$ ipython --no-banner

In [1]: import numpy as np

In [2]: import numpy.linalg as la

In [3]: np.set_printoptions(suppress=True, linewidth=160)

In [4]: E = np.array([[0, -3, -3], [3, 0, -2], [3, 2, 0]])

In [5]: x = np.array([0, 3, 2])

In [6]: np.round(la.eigvals(E).real, 3) + 0
Out[6]: array([0., 0., 0.])

In [7]: np.round(la.svd(E, compute_uv=False), 3) + 0
Out[7]: array([4.69, 4.69, 0.  ])

In [8]: O = la.solve(np.eye(3) - E, np.eye(3) + E)

In [9]: np.round(O @ O.T, 3) + 0
Out[9]: 
array([[1., 0., 0.],
       [0., 1., 0.],
       [0., 0., 1.]])

In [10]: np.round(np.sort(np.abs(la.eigvals(E))), 3) + 0
Out[10]: array([0.  , 4.69, 4.69])

In [11]: la.matrix_power(E, 3)
Out[11]: 
array([[  0,  66,  66],
       [-66,   0,  44],
       [-66, -44,   0]])

In [12]: mat = np.load("out0.npy")

In [13]: mat
Out[13]: 
array([[-0.7, -0.6,  0. ],
       [-1.9, -2. ,  0.4],
       [ 1.1, -0.7,  0. ],
       [-0.3, -1.2,  2.7],
       [ 1.3,  0.7, -0.1],
       [-1.2,  1. , -1.1],
       [ 0.2, -1.3, -1.3],
       [ 0.2,  0.7,  0.2],
       [ 1.6, -1.3, -0.2],
       [ 0.8, -1. , -0.2],
       [-2. ,  1.1, -0.7],
       [ 1.2,  1. ,  0.3],
       [-0.1, -1.6,  1.6],
       [ 0.6,  0.4,  1.4],
       [-0.9,  0.6, -0.6],
       [ 0.2,  0.1, -0.9],
       [-0.8, -1.2,  1.8],
       [ 0. , -1. ,  0.2],
       [-0.3, -0.1, -0.4],
       [ 0.3,  0.8,  0.2],
       [ 1.7,  0.3, -0.4],
       [ 0.3,  1.9, -1.3]])

In [14]: Xs = (mat - mat.mean(axis=0)) / mat.std(axis=0)

In [15]: np.round(Xs.std(axis=0), 3)
Out[15]: array([1., 1., 1.])

In [16]: np.argwhere(np.abs(Xs) > 2)
Out[16]: 
array([[ 3,  2],
       [10,  0]])

In [17]: b = la.lstsq(np.delete(Xs, 1, axis=1), Xs[:, 1])[0]

In [18]: b.round(3)
Out[18]: array([ 0.068, -0.446])

In [19]: Y = np.c_[mat[:, :2] @ np.array([[-1, -3], [2, -1]]), np.array([2, 3, 3, 2, 3, -3, -2, 3, 2, 1, 2, 1, 2, 0, -2, -3, 0, 1, 2, 0, 1, -3])]

In [20]: Y.round(3)
Out[20]: 
array([[-0.5,  2.7,  2. ],
       [-2.1,  7.7,  3. ],
       [-2.5, -2.6,  3. ],
       [-2.1,  2.1,  2. ],
       [ 0.1, -4.6,  3. ],
       [ 3.2,  2.6, -3. ],
       [-2.8,  0.7, -2. ],
       [ 1.2, -1.3,  3. ],
       [-4.2, -3.5,  2. ],
       [-2.8, -1.4,  1. ],
       [ 4.2,  4.9,  2. ],
       [ 0.8, -4.6,  1. ],
       [-3.1,  1.9,  2. ],
       [ 0.2, -2.2,  0. ],
       [ 2.1,  2.1, -2. ],
       [ 0. , -0.7, -3. ],
       [-1.6,  3.6,  0. ],
       [-2. ,  1. ,  1. ],
       [ 0.1,  1. ,  2. ],
       [ 1.3, -1.7,  0. ],
       [-1.1, -5.4,  1. ],
       [ 3.5, -2.8, -3. ]])

In [21]: np.round(la.norm(la.qr(mat)[0].T @ Y, axis=0) ** 2 / ((Y ** 2).sum(axis=0) + 1e-12), 3)
Out[21]: array([1.   , 1.   , 0.272])

In [22]: np.round(la.norm(Y - mat @ la.lstsq(mat, Y)[0], axis=0), 3) + 0
Out[22]: array([0.  , 0.  , 8.49])

In [23]: la.matrix_rank(np.c_[mat, Y])
Out[23]: np.int64(4)

In [24]: la.matrix_rank(Y)
Out[24]: np.int64(3)

In [25]: d = la.norm(Y[:, None] - Y[None], axis=-1)

In [26]: d.shape
Out[26]: (22, 22)

In [27]: d.mean(axis=1).argmax()
Out[27]: np.int64(1)

In [28]: P = mat @ la.solve(mat.T @ mat, mat.T)

In [29]: np.trace(P)
Out[29]: np.float64(3.0)

In [30]: la.matrix_rank(np.eye(22) - P)
Out[30]: np.int64(19)

In [31]: np.round(la.eigvalsh(P), 3) + 0
Out[31]: array([0., 0., 0., 0., 0., 0., 0., 0., 0., 0., 0., 0., 0., 0., 0., 0., 0., 0., 0., 1., 1., 1.])

In [32]: cov = np.cov(mat, rowvar=False)

In [33]: np.round(np.polyfit(mat[:, 2], mat[:, 0], 1), 3)
Out[33]: array([-0.032,  0.061])

In [34]: cov.round(3)
Out[34]: 
array([[ 1.057,  0.091, -0.034],
       [ 0.091,  1.153, -0.493],
       [-0.034, -0.493,  1.046]])

In [35]: np.round(np.corrcoef(mat.T), 3)
Out[35]: 
array([[ 1.   ,  0.082, -0.032],
       [ 0.082,  1.   , -0.448],
       [-0.032, -0.448,  1.   ]])

In [36]: np.argwhere(np.triu(np.abs(np.corrcoef(mat.T)) > 0.8, 1))
Out[36]: array([], shape=(0, 2), dtype=int64)
